% python3 -q
>>> import numpy as np
>>> import numpy.linalg as la
>>> np.set_printoptions(precision=2, suppress=True, linewidth=140, sign=" ")
>>> tidy = lambda a: np.round(a, 2) + 0
>>> F = np.loadtxt("run0.csv", delimiter=",")
>>> F
array([[ -2.38,   2.14,   1.01],
       [  3.12,  -1.17,  -1.92],
       [ -3.65,   0.75,  -3.76],
       [  0.9 ,  -1.16,   1.88],
       [  9.51,   4.05, -11.46],
       [ -4.59,   0.39,  -5.54],
       [  4.41,  -0.68,  -1.03],
       [  2.68,  -1.81,  -1.08],
       [-12.95,  -0.74,   0.53],
       [  0.02,   4.14,  -4.6 ],
       [  0.08,   3.09,   0.67],
       [ -2.37,  -4.58,   4.88],
       [  5.47,   2.91,  -0.55],
       [ -0.25,  -3.25,   0.32],
       [ -5.58,  -1.06,  -0.2 ],
       [  2.8 ,  -1.33,  -2.42],
       [  0.8 ,  -6.29,   0.65],
       [ -2.11,  -4.59,  -0.34],
       [  3.15,  -0.91,  -3.63],
       [  0.69,  -7.43,   7.18],
       [  9.82,  -5.04,   7.54],
       [ -0.79,  -0.06,  -0.96],
       [  1.42,  -0.79,   1.87]])
>>> Ac = F - F.mean(axis=0)
>>> left, sv, VT = la.svd(Ac, full_matrices=False)
>>> tidy(np.abs(VT[-1]))
array([ 0.02,  0.82,  0.57])
>>> tidy((sv ** 2).sum() ** 2 / (sv ** 4).sum())
np.float64(2.31)
>>> la.matrix_rank(Ac)
np.int64(3)
>>> tidy(sv)
array([ 23.31,  21.61,   9.31])
>>> np.abs(left[:, 0]).argmax()
np.int64(4)
>>> np.abs(VT[0]).argmax()
np.int64(0)
>>> tidy(Ac.mean(axis=0))
array([ 0.,  0.,  0.])
>>> np.searchsorted(np.cumsum(sv ** 2) / (sv ** 2).sum(), 0.9) + 1
np.int64(2)
>>> basis = F[[12, 18]].astype(float)
>>> for _ in range(6):
...     z = la.norm(F[:, None] - basis, axis=-1).argmin(axis=1)
...     basis = np.array([F[z == j].mean(axis=0) for j in range(2)])
... 
>>> z
array([ 1,  0,  1,  1,  0,  1,  0,  0,  1,  0,  1,  1,  0,  1,  1,  0,  1,  1,  0,  1,  0,  1,  1])
>>> tidy(basis)
array([[ 4.55,  0.02, -2.13],
       [-2.2 , -1.68,  0.58]])
>>> tidy(basis[1] - basis[0])
array([-6.75, -1.7 ,  2.71])
>>> np.bincount(z)
array([  9,  14])
>>> rng = np.random.default_rng(225889)
>>> ang = np.sort(rng.uniform(-2, 2, 11))
>>> A = np.c_[ang, ang ** 2, ang ** 3] @ np.array([[1, -6, 7], [-4, 4, 4], [-7, 7, 1]])
>>> tidy(A)
array([[ 22.79, -14.11,  -5.33],
       [  9.59,  -2.65,  -4.68],
       [  2.81,   2.5 ,  -4.12],
       [  0.44,   3.73,  -3.63],
       [ -0.16,   0.75,  -0.77],
       [  0.05,  -0.58,   0.79],
       [ -0.01,  -0.97,   1.53],
       [ -0.2 ,  -1.22,   2.35],
       [ -0.59,  -1.32,   3.31],
       [ -6.65,   2.33,   9.69],
       [ -9.32,   4.44,  11.56]])
>>> Ac = (F - F.mean(axis=0)) / F.std(axis=0)
>>> np.argwhere(np.abs(Ac) > 2)
array([[  4,   2],
       [  8,   0],
       [ 19,   1],
       [ 20,   2]])
>>> beta = la.lstsq(np.delete(Ac, 2, axis=1), Ac[:, 2])[0]
>>> np.abs(beta).argmax()
np.int64(1)
>>> K = np.loadtxt("layer12.csv", delimiter=",")
>>> tidy(K)
array([[-0.07,  0.84, -0.47,  0.26],
       [-0.62,  0.  , -0.31, -0.73],
       [ 0.43, -0.41, -0.8 , -0.03],
       [-0.65, -0.36, -0.19,  0.64]])
>>> z = rng.permutation(4)
>>> z
array([ 2,  3,  0,  1])
>>> M2 = K[z][:, z]
>>> tidy(M2)
array([[-0.8 , -0.03,  0.43, -0.41],
       [-0.19,  0.64, -0.65, -0.36],
       [-0.47,  0.26, -0.07,  0.84],
       [-0.31, -0.73, -0.62,  0.  ]])
>>> tidy(np.trace(M2))
np.float64(-0.24)
>>> np.allclose(M2, K)
False
>>> tidy(la.det(M2)), tidy(la.det(K[z]))
(np.float64(-1.0), np.float64(-1.0))
>>> tidy(np.sort(np.abs(la.eigvals(M2))))
array([ 1.,  1.,  1.,  1.])
>>> tidy(np.diag(M2))
array([-0.8 ,  0.64, -0.07,  0.  ])
>>> tidy(la.svd(K, compute_uv=False))
array([ 1.,  1.,  1.,  1.])
>>> tidy(K.T @ K)
array([[ 1.,  0.,  0.,  0.],
       [ 0.,  1.,  0.,  0.],
       [ 0.,  0.,  1.,  0.],
       [ 0.,  0.,  0.,  1.]])
>>> tidy(K @ K.T)
array([[ 1.,  0.,  0.,  0.],
       [ 0.,  1.,  0.,  0.],
       [ 0.,  0.,  1.,  0.],
       [ 0.,  0.,  0.,  1.]])
>>> x0 = np.array([9, -6, 6, -8])
>>> rhs = K @ x0
>>> tidy(rhs)
array([-10.61,  -1.58,   1.77,  -9.94])
>>> tidy(la.solve(K.T, K[2]))
array([ 0.,  0.,  1.,  0.])
>>> tidy(la.solve(K, rhs + K[:, 2]))
array([ 9., -6.,  7., -8.])
>>> tidy(la.solve(K, K[:, 3]))
array([ 0.,  0.,  0.,  1.])
>>> x0 = np.array([0, 1, 1, 3])
>>> tidy(np.sort(np.abs(np.degrees(np.angle(la.eigvals(K))))))
array([   0.  ,   96.89,   96.89,  180.  ])
>>> tidy(la.norm(x0)), tidy(la.norm(K @ x0))
(np.float64(3.32), np.float64(3.32))
>>> [p for p in range(1, 25) if np.allclose(la.matrix_power(K, p), np.eye(4))]
[]
>>> arr = np.array([[2, 5, 2, 4], [0, 0, 4, 5], [5, 2, 5, 5], [5, 5, 2, 3]])
>>> la.cond(arr) > 100
np.True_
>>> tidy(la.norm(arr, 2) / la.norm(arr))
np.float64(0.91)
>>> tidy(np.abs(la.svd(arr)[2][-1]))
array([ 0.24,  0.29,  0.72,  0.59])
>>> la.matrix_rank(arr, rtol=0.1)
np.int64(3)
>>> round(np.log10(la.cond(arr)))
2
>>> x0 = np.array([2, 1, 0, 2])
>>> h = np.maximum(arr @ x0, 0)
>>> arr * (h > 1e-9)[:, None]
array([[ 2,  5,  2,  4],
       [ 0,  0,  4,  5],
       [ 5,  2,  5,  5],
       [ 5,  5,  2,  3]])
>>> np.maximum(arr @ (3 * x0), 0)
array([ 51,  30,  66,  63])
>>> np.diff(arr, axis=0)
array([[-2, -5,  2,  1],
       [ 5,  2,  1,  0],
       [ 0,  3, -3, -2]])
>>> arr[:, 4]
Traceback (most recent call last):
  File "<python-input-65>", line 1, in <module>
    arr[:, 4]
    ~~~^^^^^^
IndexError: index 4 is out of bounds for axis 1 with size 4
>>> tidy(la.svd(arr, compute_uv=False))
array([ 13.91,   5.39,   3.07,   0.12])
>>> la.rank(arr)
Traceback (most recent call last):
  File "<python-input-67>", line 1, in <module>
    la.rank(arr)
    ^^^^^^^
AttributeError: module 'numpy.linalg' has no attribute 'rank'
>>> np.abs(arr).max()
np.int64(5)
>>> q, evecs = la.qr(arr[:, :1])[0], la.qr(arr[:, 1:])[0]
>>> sv = la.svd(q.T @ evecs, compute_uv=False)
>>> tidy(la.norm(q @ q.T - evecs @ evecs.T, 2))
np.float64(1.0)
>>> tidy(np.degrees(np.arccos(sv.clip(0, 1))))
array([ 3.81])
>>> f, v = arr[0], arr[1]
>>> f @ f
np.int64(49)
>>> f @ v
np.int64(28)
>>> pr = (f @ v) / (f @ f) * f
>>> tidy(v - pr)
array([-1.14, -2.86,  2.86,  2.71])
>>> tidy(pr)
array([ 1.14,  2.86,  1.14,  2.29])
>>> feats = np.array([[-3, -3, 2, 3], [-3, -3, 2, 3], [-2, 2, 3, -1]])
>>> def softmax(z):
...     e = np.exp(z - z.max(axis=-1, keepdims=True))
...     return e / e.sum(axis=-1, keepdims=True)
... 
>>> tidy(softmax(arr).sum(axis=1))
array([ 1.,  1.,  1.,  1.])
>>> tidy(softmax(arr[2]))
array([ 0.33,  0.02,  0.33,  0.33])
>>> S = arr @ arr.T / np.sqrt(4)
>>> tidy(softmax(S)[2] @ arr)
array([ 5.,  2.,  5.,  5.])
>>> left, sv, VT = la.svd(feats)
>>> evecs = VT[:(sv > 1e-8).sum()]
>>> x0 = feats[0] + 3 * feats[1] + rng.integers(2) * np.eye(4)[3]
>>> x0
array([-12., -12.,   8.,  13.])
>>> tidy(np.diag(evecs.T @ evecs))
array([ 0.46,  0.59,  0.57,  0.38])
>>> tidy(la.norm(x0 - evecs.T @ evecs @ x0))
np.float64(0.78)
>>> tidy(evecs.T @ evecs)
array([[ 0.46,  0.07, -0.46, -0.17],
       [ 0.07,  0.59,  0.17, -0.46],
       [-0.46,  0.17,  0.57, -0.01],
       [-0.17, -0.46, -0.01,  0.38]])
>>> np.allclose(evecs.T @ evecs @ x0, x0)
False
>>> left, sv, VT = la.svd(feats)
>>> np.argmax(sv[:-1] / (sv[1:] + 1e-6)) + 1
np.int64(2)
>>> tidy(sv)
array([ 7.9 ,  4.19,  0.  ])
>>> M2 = left[:, :2] @ np.diag(sv[:2]) @ VT[:2]
>>> tidy(M2)
array([[-3., -3.,  2.,  3.],
       [-3., -3.,  2.,  3.],
       [-2.,  2.,  3., -1.]])
>>> q, _ = la.qr(np.array([[0.9, 1.4, 0.7, 0.1],
...     [-0.5, -1.0, -2.0, 0.0],
...     [0.2, -0.1, -0.1, 0.3],
...     [-1.6, 1.2, 0.4, -1.1]]))
>>> data = q[:, :4]
>>> tidy(data)
array([[-0.47,  0.69,  0.55, -0.06],
       [ 0.26, -0.49,  0.83, -0.05],
       [-0.1 , -0.04,  0.06,  0.99],
       [ 0.84,  0.53,  0.06,  0.11]])
>>> tidy(la.norm(data, axis=0))
array([ 1.,  1.,  1.,  1.])
>>> tidy(data[:, 0] @ data[:, 3])
np.float64(0.0)
>>> tidy(data @ data.T)
array([[ 1.,  0.,  0.,  0.],
       [ 0.,  1.,  0.,  0.],
       [ 0.,  0.,  1.,  0.],
       [ 0.,  0.,  0.,  1.]])
>>> tidy(data.T @ data)
array([[ 1.,  0.,  0.,  0.],
       [ 0.,  1.,  0.,  0.],
       [ 0.,  0.,  1.,  0.],
       [ 0.,  0.,  0.,  1.]])
